$ python -q
>>> import numpy as np
>>> import numpy.linalg as la
>>> np.set_printoptions(suppress=True, linewidth=100)
>>> X, _ = la.qr(np.array([[0.1, 0.8, 0.9, -0.3],
...     [-0.1, -0.3, 0.2, -1.3],
...     [0.0, -0.4, -1.2, 0.0],
...     [0.9, -0.6, -0.5, 0.4]]))
>>> print(X.round(4))
[[-0.1098  0.8404 -0.0916 -0.5227]
 [ 0.1098 -0.3471  0.6248 -0.6907]
 [-0.     -0.3947 -0.7713 -0.4994]
 [-0.9879 -0.132   0.0796 -0.0187]]
>>> x = np.array([1, 2, 0, 3])
>>> print(np.round(np.sort(np.abs(np.degrees(np.angle(la.eigvals(X))))), 4))
[  0.     128.5659 128.5659 180.    ]
>>> print(round(float(la.det(X)), 4))
-1.0
>>> print(round(float(la.norm(x)), 4), round(la.norm(X @ x), 4))
3.7417 3.7417
>>> F = np.load("mat.npy")
>>> print(F)
[[ 0 20  5]
 [ 0  4  1]
 [ 0 16  4]
 [ 0 12  3]]
>>> left, s, Vh = la.svd(F)
>>> print(s.round(4) + 0)
[29.4449  0.      0.    ]
>>> B = left[:, :1] @ np.diag(s[:1]) @ Vh[:1]
>>> print(np.round(la.norm(F - B) / la.norm(F), 4))
0.0
>>> print(np.round(la.norm(F - B, 2), 4), round(float(s[1]), 4))
0.0 0.0
>>> print(round(float(np.abs(F - B).max()), 4))
0.0
>>> print(la.matrix_rank(B))
1
>>> ang = np.radians(180)
>>> Rm = np.eye(3)
>>> Rm[1, 1] = Rm[0, 0] = np.cos(ang)
>>> Rm[1, 0], Rm[0, 1] = -np.sin(ang), np.sin(ang)
>>> print(Rm.round(4) + 0)
[[-1.  0.  0.]
 [ 0. -1.  0.]
 [ 0.  0.  1.]]
>>> B = F @ Rm.T
>>> print(np.allclose(F @ F.T, B @ B.T))
True
>>> print(B.round(4) + 0)
[[  0. -20.   5.]
 [  0.  -4.   1.]
 [  0. -16.   4.]
 [  0. -12.   3.]]
>>> u, r1 = F[2], F[3]
>>> print(u @ u)
272
>>> p = (u @ r1) / (u @ u) * u
>>> print(p)
[ 0. 12.  3.]
>>> left, s, Vh = la.svd(F)
>>> V = Vh[:(s > 1e-8).sum()]
>>> rng = np.random.default_rng(384)
>>> x = F[3] + 2 * F[0] + rng.integers(2) * np.eye(3)[0]
>>> print(x)
[ 0. 52. 13.]
>>> print(round(float(la.norm(x - V.T @ V @ x)), 4))
0.0
>>> print(np.allclose(V.T @ V @ x, x))
True
>>> print(np.round(np.diag(V.T @ V), 4))
[0.     0.9412 0.0588]
>>> r = la.matrix_rank(F)
>>> print(r)
1
>>> null = la.svd(F)[2][r:].T
>>> print(la.matrix_rank(F.T @ F), la.matrix_rank(F @ F.T))
1 1
>>> print(null.shape)
(3, 2)
>>> print(np.round(F @ null, 4) + 0)
[[0. 0.]
 [0. 0.]
 [0. 0.]
 [0. 0.]]
>>> print([int(la.matrix_rank(F[:i])) for i in range(1, len(F) + 1)])
[1, 1, 1, 1]
>>> K = np.array([[1, 1, -1], [-2, -3, 1], [-1, 0, 3]])
>>> O, V = la.qr(K[:, :2])[0], la.qr(K[:, 2:])[0]
>>> s = la.svd(O.T @ V, compute_uv=False)
>>> print(s.round(4))
[0.9959]
>>> print(np.round(np.degrees(np.arccos(s.clip(0, 1))), 4))
[5.2159]
>>> print(np.einsum("ii->", K))
1
>>> print(np.round(la.det(2 * K), 4), round(float(la.det(K)), 4))
-8.0 -1.0
>>> u = np.array([2, 1])
>>> print(np.cross(K[0, :3], K[1, :3]))
[-2  1 -1]
>>> print(np.correlate(K[0], K[1], "full"))
[ 1 -2 -6  1  2]
>>> print(np.convolve(K[0], u))
[ 2  3 -1 -1]
>>> print(np.array([np.convolve(row, u, "same") for row in K]))
[[ 2  3 -1]
 [-4 -8 -1]
 [-2 -1  6]]
>>> print(np.trace(K))
1
>>> print(np.round(np.sort(np.abs(la.eigvals(K))), 4))
[0.1233 2.4427 3.3194]
>>> print(np.allclose(K @ K.T, K.T @ K))
False
>>> print(round(float(la.det(K)), 4))
-1.0
>>> print((K + K.T) / 2)
[[ 1.  -0.5 -1. ]
 [-0.5 -3.   0.5]
 [-1.   0.5  3. ]]
>>> mat = np.array([[0, 3, 3, 1], [0, 3, 3, 1], [0, 4, 2, 4]])
>>> print(mat)
[[0 3 3 1]
 [0 3 3 1]
 [0 4 2 4]]
>>> t3 = np.stack([mat, 3 * mat, mat[::-1]])
>>> print(np.einsum("bij,cij->bc", t3, t3))
[[ 74 222  63]
 [222 666 189]
 [ 63 189  74]]
>>> print((t3 @ mat.T).shape)
(3, 3, 3)
>>> print(t3.sum(axis=0))
[[ 0 16 14  8]
 [ 0 15 15  5]
 [ 0 19 11 17]]
>>> print(np.round(la.norm(t3, axis=(1, 2)), 4))
[ 8.6023 25.807   8.6023]
>>> feats = np.loadtxt("layer1.csv", delimiter=",")
>>> print(feats)
[[1. 0. 0.]
 [0. 0. 0.]
 [1. 0. 0.]
 [0. 0. 0.]]
>>> r = la.matrix_rank(feats)
>>> print(r)
1
>>> null = la.svd(feats)[2][r:].T
>>> print(null @ null.T)
[[0. 0. 0.]
 [0. 1. 0.]
 [0. 0. 1.]]
>>> print([int(la.matrix_rank(feats[:, :j + 1])) for j in range(3)])
[1, 1, 1]
>>> print(feats @ null)
[[0. 0.]
 [0. 0.]
 [0. 0.]
 [0. 0.]]
>>> print([int(la.matrix_rank(np.delete(feats, i, axis=0))) for i in range(4)])
[1, 1, 1, 1]
>>> print([int(la.matrix_rank(feats[:i])) for i in range(1, len(feats) + 1)])
[1, 1, 1, 1]
>>> print(la.matrix_rank(feats.T @ feats), la.matrix_rank(feats @ feats.T))
1 1
>>> print(round(float(la.norm(feats, "nuc")), 4))
1.4142
>>> print(la.norm(feats, axis=1).argmax())
0
>>> print(round(la.norm(feats) ** 2 / la.norm(feats, 2) ** 2, 4))
1.0
>>> E = np.loadtxt("test14.csv", delimiter=",")
>>> print(E.round(4))
[[-0.9594 -0.2289  0.0613 -0.1532]
 [ 0.1693 -0.8917  0.2173  0.3592]
 [ 0.     -0.245  -0.9693 -0.0219]
 [-0.2257  0.3041 -0.0976  0.9204]]
>>> B = E / la.norm(E, axis=1, keepdims=True)
>>> C2 = B @ B.T
>>> print((np.abs(C2) > 0.9).astype(int))
[[1 0 0 0]
 [0 1 0 0]
 [0 0 1 0]
 [0 0 0 1]]
>>> print(np.argwhere(np.triu(np.abs(C2) > 0.95, 1)))
[]
>>> print((C2 - 2 * np.eye(4)).round(6).argmax(axis=1))
[1 0 0 0]
>>> print(C2.round(4) + 0)
[[1. 0. 0. 0.]
 [0. 1. 0. 0.]
 [0. 0. 1. 0.]
 [0. 0. 0. 1.]]
>>> print(np.round(la.norm(B, axis=1), 4))
[1. 1. 1. 1.]
>>> print(np.allclose(E, E.T))
False
>>> print(np.allclose(E @ E.T, E.T @ E))
True
>>> print(round(la.det(E), 4))
-1.0
>>> W0 = np.load("run11.npy")
>>> print(W0)
[[ 2  1 -3  2]
 [ 3  1 -3  2]
 [-3 -1 -3 -3]
 [-2 -3 -3  0]]
>>> x = np.array([1, 0, -3, 0])
>>> y = W0 @ x
>>> print(y)
[11 12  6  7]
>>> print(np.round(la.solve(W0, W0[:, 1]), 4) + 0)
[0. 1. 0. 0.]
>>> print(np.round(la.solve(W0, 5 * y), 4) + 0)
[  5.   0. -15.   0.]
>>> print(np.round(la.solve(W0, y), 4) + 0)
[ 1.  0. -3.  0.]
>>> print(np.round(la.solve(W0, y + W0[:, 0]), 4) + 0)
[ 2.  0. -3.  0.]
>>> print(np.round(la.solve(W0.T, W0[0]), 4) + 0)
[1. 0. 0. 0.]
>>> print(np.allclose(W0, W0.T))
False
>>> print(np.round(np.sort(np.abs(la.eigvals(W0))), 4))
[0.5384 3.9363 3.9363 5.7538]
>>> la.determinant(W0)
Traceback (most recent call last):
  File "<python-input-107>", line 1, in <module>
    la.determinant(W0)
    ^^^^^^^^^^^^^^
AttributeError: module 'numpy.linalg' has no attribute 'determinant'
>>> print(np.trace(W0))
0
>>> print((W0 + W0.T) / 2)
[[ 2.   2.  -3.   0. ]
 [ 2.   1.  -2.  -0.5]
 [-3.  -2.  -3.  -3. ]
 [ 0.  -0.5 -3.   0. ]]
>>> print(la.matrix_power(W0, 2))
[[12  0 -6 15]
 [14  1 -9 17]
 [ 6  8 30  1]
 [-4 -2 24 -1]]
>>> assert W0 == W0.T
Traceback (most recent call last):
  File "<python-input-111>", line 1, in <module>
    assert W0 == W0.T
           ^^^^^^^^^^
ValueError: The truth value of an array with more than one element is ambiguous. Use a.any() or a.all()
>>> idx = rng.permutation(4)
>>> print(idx)
[0 3 2 1]
>>> B = W0[idx][:, idx]
>>> print(B)
[[ 2  2 -3  1]
 [-2  0 -3 -3]
 [-3 -3 -3 -1]
 [ 3  2 -3  1]]
>>> print(round(la.det(B), 4), round(float(la.det(W0[idx])), 4))
48.0 -48.0
>>> print(np.round(np.sort(np.abs(la.eigvals(B))), 4))
[0.5384 3.9363 3.9363 5.7538]
>>> print(np.diag(B))
[ 2  0 -3  1]
>>> A = np.loadtxt("case5.csv", delimiter=",")
>>> print(A)
[[0.4    0.2    0.4   ]
 [0.1667 0.5    0.3333]
 [0.5    0.     0.5   ]]
>>> idx = rng.permutation(3)
>>> print(idx)
[0 2 1]
>>> B = A[idx][:, idx]
>>> print(np.allclose(B, A))
False
>>> print(np.round(la.det(B), 4), round(la.det(A[idx]), 4))
0.0167 -0.0167
>>> print(np.diag(B))
[0.4 0.5 0.5]
>>> print([round(float(x), 4) for x in la.svd(A, compute_uv=False)[:3]])
[1.0287, 0.4349, 0.0372]
>>> print(round(float(la.norm(A, 2) / la.norm(A)), 4))
0.9206
>>> print(np.argsort(-la.norm(A, axis=0).round(6), kind="stable")[:3])
[2 0 1]
>>> idx = rng.permutation(3)
>>> B = A[:, idx] * rng.choice([-1, 1], 3)
>>> print(B)
[[ 0.2     0.4    -0.4   ]
 [ 0.5     0.3333 -0.1667]
 [ 0.      0.5    -0.5   ]]
>>> left, _, Vh = la.svd(A.T @ B)
>>> print(np.round(la.lstsq(A, B)[0], 4) + 0)
[[ 0.  0. -1.]
 [ 1.  0.  0.]
 [ 0.  1.  0.]]
